$ python -q
>>> import numpy as np
>>> np.set_printoptions(precision=1, suppress=True, linewidth=140)
>>> J = -1 * np.eye(9) + np.eye(9, k=1)
>>> print(J)
[[-1.  1.  0.  0.  0.  0.  0.  0.  0.]
 [ 0. -1.  1.  0.  0.  0.  0.  0.  0.]
 [ 0.  0. -1.  1.  0.  0.  0.  0.  0.]
 [ 0.  0.  0. -1.  1.  0.  0.  0.  0.]
 [ 0.  0.  0.  0. -1.  1.  0.  0.  0.]
 [ 0.  0.  0.  0.  0. -1.  1.  0.  0.]
 [ 0.  0.  0.  0.  0.  0. -1.  1.  0.]
 [ 0.  0.  0.  0.  0.  0.  0. -1.  1.]
 [ 0.  0.  0.  0.  0.  0.  0.  0. -1.]]
>>> # triangular
>>> rng = np.random.default_rng(21)
>>> B = J + rng.integers(-2, 3, (9, 8)) @ rng.integers(-2, 3, (8, 9))
>>> B
array([[-12.,  -5.,  -5.,   5.,   1.,   3.,   9.,   0.,   5.],
       [ -9.,  -7.,  -3.,   6.,  10.,  -8.,   3.,   0.,   2.],
       [  2.,  -4.,   1.,   3.,   8.,  -6.,  -7.,  -5.,  -9.],
       [ -2.,   3., -11.,   1.,   1.,   1.,   4.,   2.,  -5.],
       [  2.,   3.,  -3.,  -6., -11.,  10.,   3.,   0.,   5.],
       [ -7.,  -6.,   8., -10.,  -4.,   3.,  -3., -10.,   4.],
       [  4.,   4.,   4., -10.,  -3.,   1.,  -8.,  -2.,  -6.],
       [  2.,  -2.,  -5.,  -1.,  -5.,   6.,   7.,   1.,   9.],
       [ -8.,  -2.,  -1.,   1.,  -2.,   1.,   2.,  -3.,   5.]])
>>> np.abs(B - J).sum(axis=1)
array([45., 48., 45., 30., 41., 57., 42., 38., 26.])
>>> np.linalg.matrix_rank(B - J, tol=1e-8)
np.int64(8)
>>> r0 = np.array([0, 1, -2, 1, 0, 1, 1, -1, 0])
>>> B = J + np.outer(r0, np.eye(9)[2])
>>> np.linalg.matrix_rank(B - J)
np.int64(1)
>>> B
array([[-1.,  1.,  0.,  0.,  0.,  0.,  0.,  0.,  0.],
       [ 0., -1.,  2.,  0.,  0.,  0.,  0.,  0.,  0.],
       [ 0.,  0., -3.,  1.,  0.,  0.,  0.,  0.,  0.],
       [ 0.,  0.,  1., -1.,  1.,  0.,  0.,  0.,  0.],
       [ 0.,  0.,  0.,  0., -1.,  1.,  0.,  0.,  0.],
       [ 0.,  0.,  1.,  0.,  0., -1.,  1.,  0.,  0.],
       [ 0.,  0.,  1.,  0.,  0.,  0., -1.,  1.,  0.],
       [ 0.,  0., -1.,  0.,  0.,  0.,  0., -1.,  1.],
       [ 0.,  0.,  0.,  0.,  0.,  0.,  0.,  0., -1.]])
>>> z = rng.permutation(9)
>>> z
array([7, 5, 6, 1, 2, 3, 8, 0, 4])
>>> B = J[z][:, z]
>>> np.trace(B)
np.float64(-9.0)
>>> np.linalg.matrix_rank(J - J[0, 0] * np.eye(9))
np.int64(8)
>>> np.sort(np.linalg.eigvals(J))
array([-1., -1., -1., -1., -1., -1., -1., -1., -1.])
>>> C2 = J.T @ J
>>> np.diag(C2)
array([1., 2., 2., 2., 2., 2., 2., 2., 2.])
>>> C2
array([[ 1., -1.,  0.,  0.,  0.,  0.,  0.,  0.,  0.],
       [-1.,  2., -1.,  0.,  0.,  0.,  0.,  0.,  0.],
       [ 0., -1.,  2., -1.,  0.,  0.,  0.,  0.,  0.],
       [ 0.,  0., -1.,  2., -1.,  0.,  0.,  0.,  0.],
       [ 0.,  0.,  0., -1.,  2., -1.,  0.,  0.,  0.],
       [ 0.,  0.,  0.,  0., -1.,  2., -1.,  0.,  0.],
       [ 0.,  0.,  0.,  0.,  0., -1.,  2., -1.,  0.],
       [ 0.,  0.,  0.,  0.,  0.,  0., -1.,  2., -1.],
       [ 0.,  0.,  0.,  0.,  0.,  0.,  0., -1.,  2.]])
>>> np.linalg.matrix_rank(C2)
np.int64(9)
>>> np.allclose(C2, C2.T)
True
>>> K = np.loadtxt("layer5.csv", delimiter=",")
>>> K
array([[ 0.4, -0.5,  1.1, -0.1,  2.1,  1.7],
       [ 2.4, -0.3,  0. ,  0.8,  1.4, -0.7],
       [ 0.5, -0.6, -1.9,  1.3,  0.1,  1.7],
       [ 0. , -1.2,  0.5,  0.9, -1.5, -2.1],
       [-0.1, -1.9, -0.5, -0.2, -0.3, -2.2],
       [-0.3, -1.9,  1.6,  0. ,  0.2, -1.6],
       [ 2. ,  0.1,  0.2, -0.4,  1.8,  1.3],
       [-0.3, -0.3, -2.5,  1.6, -0.2,  0.3],
       [-1.9,  0.1, -0.3,  0.8,  1.8,  1.1],
       [-1.3, -1.5,  0.6, -0.9, -1.2, -1.5],
       [-0.5, -0.4,  1.7, -2. ,  0.7,  1. ],
       [ 0.1,  1. , -1.4, -0.7,  2.4,  0. ],
       [ 0.3, -1.1,  0.4,  0.2, -2.7,  0.4],
       [-1.4,  1.7,  0.5,  1.9,  0.3,  0.5],
       [ 1.8, -1. ,  2. , -0.5, -0.6,  0.2],
       [ 1.5,  1.8,  1.4, -0.6,  1.1,  0.3],
       [ 0.5,  0. , -1.8,  0.4, -0.3, -2.3],
       [-0.4, -0.7, -0.3,  2.7,  0.1, -1.1],
       [-1.5, -1.1, -1.1,  0. ,  2. ,  0.3],
       [ 0.4, -0.9, -0.8, -0.6, -0.9,  2.5],
       [-0.6,  1.2,  1.1, -1.2,  0.5,  2.1],
       [ 1.1,  0.8, -0.7, -1.6, -0.6, -2. ],
       [ 0.3, -0.2,  0.5,  1.4,  0.4, -2.5],
       [-2.6, -0.5, -0.3,  0. ,  0.7,  1.1],
       [ 0.3, -1.5, -2. ,  1.2, -0.4,  1.1],
       [ 1.5, -0.2, -0.2,  1.3, -1.3, -1.8],
       [-0.9, -0.1,  2.1, -1. ,  0.9, -1.4],
       [-0.7,  0.7,  1.8, -0.4,  2.1,  0.4]])
>>> Ac = (K - K.mean(axis=0)) / K.std(axis=0)
>>> print(np.argwhere(np.abs(Ac) > 2))
[[ 1  0]
 [ 7  2]
 [12  4]
 [13  1]
 [15  1]
 [17  3]
 [23  0]]
>>> b = np.linalg.lstsq(np.delete(Ac, 2, axis=1), Ac[:, 2])[0]
>>> b.round(1) + 0
array([ 0. ,  0.1, -0.4,  0.1, -0.1])
>>> round(1 - np.var(Ac[:, 2] - np.delete(Ac, 2, axis=1) @ b), 1)
np.float64(0.2)
>>> np.abs(b).argmax()
np.int64(2)
>>> P = K @ np.linalg.solve(K.T @ K, K.T)
>>> np.round(np.linalg.eigvalsh(P), 1) + 0
array([0., 0., 0., 0., 0., 0., 0., 0., 0., 0., 0., 0., 0., 0., 0., 0., 0., 0., 0., 0., 0., 0., 1., 1., 1., 1., 1., 1.])
>>> np.round(P @ K[:, 0], 1) + 0
array([ 0.4,  2.4,  0.5,  0. , -0.1, -0.3,  2. , -0.3, -1.9, -1.3, -0.5,  0.1,  0.3, -1.4,  1.8,  1.5,  0.5, -0.4, -1.5,  0.4, -0.6,  1.1,
        0.3, -2.6,  0.3,  1.5, -0.9, -0.7])
>>> np.allclose(P @ P, P)
True
>>> np.linalg.matrix_rank(np.eye(28) - P)
np.int64(22)
>>> basis = K[[27, 26]].astype(float)
>>> for _ in range(5):
...     z = np.linalg.norm(K[:, None] - basis, axis=-1).argmin(axis=1)
...     basis = np.array([K[z == j].mean(axis=0) for j in range(2)])
... 
>>> z
array([0, 0, 0, 1, 1, 1, 0, 0, 0, 1, 0, 0, 1, 0, 1, 0, 1, 1, 0, 0, 0, 1, 1, 0, 0, 1, 1, 0])
>>> basis[1] - basis[0]
array([ 0.3, -0.8,  0.5,  0.1, -1.5, -2.4])
>>> np.bincount(z)
array([16, 12])
>>> np.abs(basis[1] - basis[0]).argmax()
np.int64(5)
>>> C2 = np.cov(K, rowvar=False)
>>> round(np.corrcoef(K[:, 5], K[:, 4])[0, 1], 1)
np.float64(0.3)
>>> np.argsort(-K.std(axis=0).round(6), kind="stable")
array([5, 2, 4, 0, 3, 1])
>>> np.polyfit(K[:, 5], K[:, 4], 1)
array([0.3, 0.3])
>>> F = np.load("mat.npy")
>>> F
array([[ 1, -1, -1,  1, -1,  1,  1, -1],
       [ 1, -1,  1, -1,  1, -1,  1, -1],
       [ 1,  1,  1,  1,  1,  1,  1,  1],
       [ 1, -1, -1,  1,  1, -1, -1,  1],
       [ 1,  1, -1, -1,  1,  1, -1, -1],
       [ 1,  1,  1,  1, -1, -1, -1, -1],
       [ 1, -1,  1, -1, -1,  1, -1,  1],
       [ 1,  1, -1, -1, -1, -1,  1,  1]])
>>> def softmax(z):
...     e = np.exp(z - z.max(axis=-1, keepdims=True))
...     return e / e.sum(axis=-1, keepdims=True)
... 
>>> softmax(F).sum(axis=1)
array([1., 1., 1., 1., 1., 1., 1., 1.])
>>> np.round(softmax(F[4] + 3), 1) + 0
array([0.2, 0.2, 0. , 0. , 0.2, 0.2, 0. , 0. ])
>>> att = F @ F.T / np.sqrt(8)
>>> np.round(softmax(att), 1) + 0
array([[0.7, 0. , 0. , 0. , 0. , 0. , 0. , 0. ],
       [0. , 0.7, 0. , 0. , 0. , 0. , 0. , 0. ],
       [0. , 0. , 0.7, 0. , 0. , 0. , 0. , 0. ],
       [0. , 0. , 0. , 0.7, 0. , 0. , 0. , 0. ],
       [0. , 0. , 0. , 0. , 0.7, 0. , 0. , 0. ],
       [0. , 0. , 0. , 0. , 0. , 0.7, 0. , 0. ],
       [0. , 0. , 0. , 0. , 0. , 0. , 0.7, 0. ],
       [0. , 0. , 0. , 0. , 0. , 0. , 0. , 0.7]])
>>> print(softmax(att).round(6).argmax(axis=1))
[0 1 2 3 4 5 6 7]
>>> arr = np.load("test18.npy")
>>> arr
array([[ 2.7, -0.6, -0.6, -0.1,  1.6,  0.9,  0.4,  0.9],
       [ 2.3, -0.2, -0.6,  0.6,  0. , -0.6, -0.8,  0.3],
       [ 0.6, -0.2, -1. ,  1.1,  1. , -1.3,  1. ,  0. ],
       [-1.4,  1.2,  0.8, -0.4, -0.3,  0.6,  1.4, -0.5],
       [ 0.7, -0.1,  1.1, -0.9, -0.9,  0.2,  0.2, -0.7],
       [ 0.5, -0.4,  0.2,  0.6,  0.4, -1.2, -1.3, -1.3],
       [-2.5, -4. ,  3. ,  0. , -8. ,  5.5, -5.5, -0.5],
       [ 1.3, -0.1,  1. , -0.8, -0.3,  0.1,  0. ,  0.8],
       [-0.1,  1.5,  0.4,  0.2, -0.7, -0.3, -0.7,  0.9],
       [ 1.2,  0.7,  1.6,  0.4,  0.6,  1.2, -1.2,  0.6],
       [ 0.1,  0.4,  1.2, -1.2,  0.4, -1.2,  1.2,  0.9],
       [ 0.1, -1.2, -3.5, -1.8, -0.2,  0.4, -1.5,  0. ],
       [-1. , -1.2,  0.8, -0.4, -0.1,  0.4,  0.4, -0.6],
       [-0.1, -0.6, -0.6,  0.2, -1.8,  0.7,  0.2, -1.6],
       [-0.9,  0.5,  0.4, -1. , -0.1,  0.3, -1.9,  0.2],
       [-0.2,  1.6,  0.6,  0. ,  0.7,  0.3,  2.3, -1.1],
       [-0.4,  2. ,  1.3, -0.1, -0.7, -0.3, -0.4,  0. ],
       [-0.8, -0.3,  1.2,  1.6,  0.3,  2.4,  1.4, -0.1],
       [-0.3, -2.8, -1.1,  0.5, -0.5, -0.1,  0. ,  0.8],
       [ 0.7, -0.2,  1.8, -0.4, -0.5, -0.4,  1.8, -1.9],
       [ 0.7,  0.1,  0.2, -0.4, -0.4,  0.5,  0.1,  0.1],
       [-0.2,  2. , -0.8, -0.6, -0.8,  0.4, -1.9,  0.2],
       [ 0.3,  1.5,  1.4,  0.4,  1.4,  0.4,  1.2,  0.6],
       [-0.8, -1.2, -0.8, -0.2, -0.1, -1.3, -1.6,  1.2],
       [-1.7,  1.5,  0. ,  0.6, -1. , -1.9,  0.9, -0.2],
       [-0.4, -0.8, -0.8, -0.7,  0.2,  0. , -0.4,  1. ],
       [-1.7,  0.6,  0.1,  0.4,  0.5, -0.9,  0. , -0.7],
       [-1.4, -1.7,  0.2, -1.2,  2.2, -0.8, -1.5, -0.4],
       [ 0.7, -1.2, -1.1, -0.6, -1.9, -0.2,  1.2, -1. ]])
>>> x = np.array([3, -3, 1, 0, -1, 0, -1, -2])
>>> arr @ np.ones(8)
array([  5.2,   1. ,   1.2,   1.4,  -0.4,  -2.5, -12. ,   2. ,   1.2,   5.1,   1.8,  -7.7,  -1.7,  -3.6,  -2.5,   4.2,   1.4,   5.7,  -3.5,
         0.9,   0.9,  -1.7,   7.2,  -4.8,  -1.8,  -1.9,  -1.7,  -4.6,  -4.1])
>>> np.sign((arr @ x).round(6))
array([ 1.,  1., -1., -1.,  1.,  1.,  1.,  1., -1.,  1., -1.,  1.,  1.,  1., -1., -1., -1., -1.,  1.,  1.,  1., -1., -1., -1., -1., -1.,
       -1.,  1.,  1.])
>>> arr @ np.eye(8)[0]
array([ 2.7,  2.3,  0.6, -1.4,  0.7,  0.5, -2.5,  1.3, -0.1,  1.2,  0.1,  0.1, -1. , -0.1, -0.9, -0.2, -0.4, -0.8, -0.3,  0.7,  0.7, -0.2,
        0.3, -0.8, -1.7, -0.4, -1.7, -1.4,  0.7])
>>> (arr @ x).argmax()
np.int64(6)
>>> np.round(softmax(arr[4] + 5), 1) + 0
array([0.2, 0.1, 0.3, 0. , 0. , 0.1, 0.1, 0.1])
>>> np.round(softmax(arr[4]), 1) + 0
array([0.2, 0.1, 0.3, 0. , 0. , 0.1, 0.1, 0.1])
>>> att = arr @ arr.T / np.sqrt(8)
>>> softmax(att)[4] @ arr
array([-0.9, -1.6,  1.6, -0.2, -3.5,  2.3, -2.1, -0.4])
>>> softmax(att).round(6).argmax(axis=1)
array([ 0,  1,  2,  3,  6,  5,  6,  7, 21,  9, 10, 11,  6,  6,  6, 15, 16, 17,  6, 19,  6, 21, 22, 23, 24, 11, 24, 27, 28])
>>> W0 = np.loadtxt("data.csv", delimiter=",")
>>> W0
array([[-1.,  1.,  0.,  0.,  0.,  0.,  0.,  0.,  0.,  0.],
       [ 0., -1.,  1.,  0.,  0.,  0.,  0.,  0.,  0.,  0.],
       [ 0.,  0., -1.,  1.,  0.,  0.,  0.,  0.,  0.,  0.],
       [ 0.,  0.,  0., -1.,  1.,  0.,  0.,  0.,  0.,  0.],
       [ 0.,  0.,  0.,  0., -1.,  1.,  0.,  0.,  0.,  0.],
       [ 0.,  0.,  0.,  0.,  0., -1.,  1.,  0.,  0.,  0.],
       [ 0.,  0.,  0.,  0.,  0.,  0., -1.,  1.,  0.,  0.],
       [ 0.,  0.,  0.,  0.,  0.,  0.,  0., -1.,  1.,  0.],
       [ 0.,  0.,  0.,  0.,  0.,  0.,  0.,  0., -1.,  1.],
       [ 0.,  0.,  0.,  0.,  0.,  0.,  0.,  0.,  0., -1.]])
>>> z = K[:, 1] > np.median(K[:, 1])
>>> r0 = K[z].mean(axis=0) - K[~z].mean(axis=0)
>>> round((((K - K.mean(axis=0)) @ r0 > 0) == z).mean(), 1)
np.float64(0.9)
>>> print(np.argsort(-np.abs(r0).round(6), kind="stable"))
[1 4 0 5 2 3]
>>> r0.round(1) + 0
array([ 0.5,  1.5,  0. ,  0. ,  0.9, -0.4])
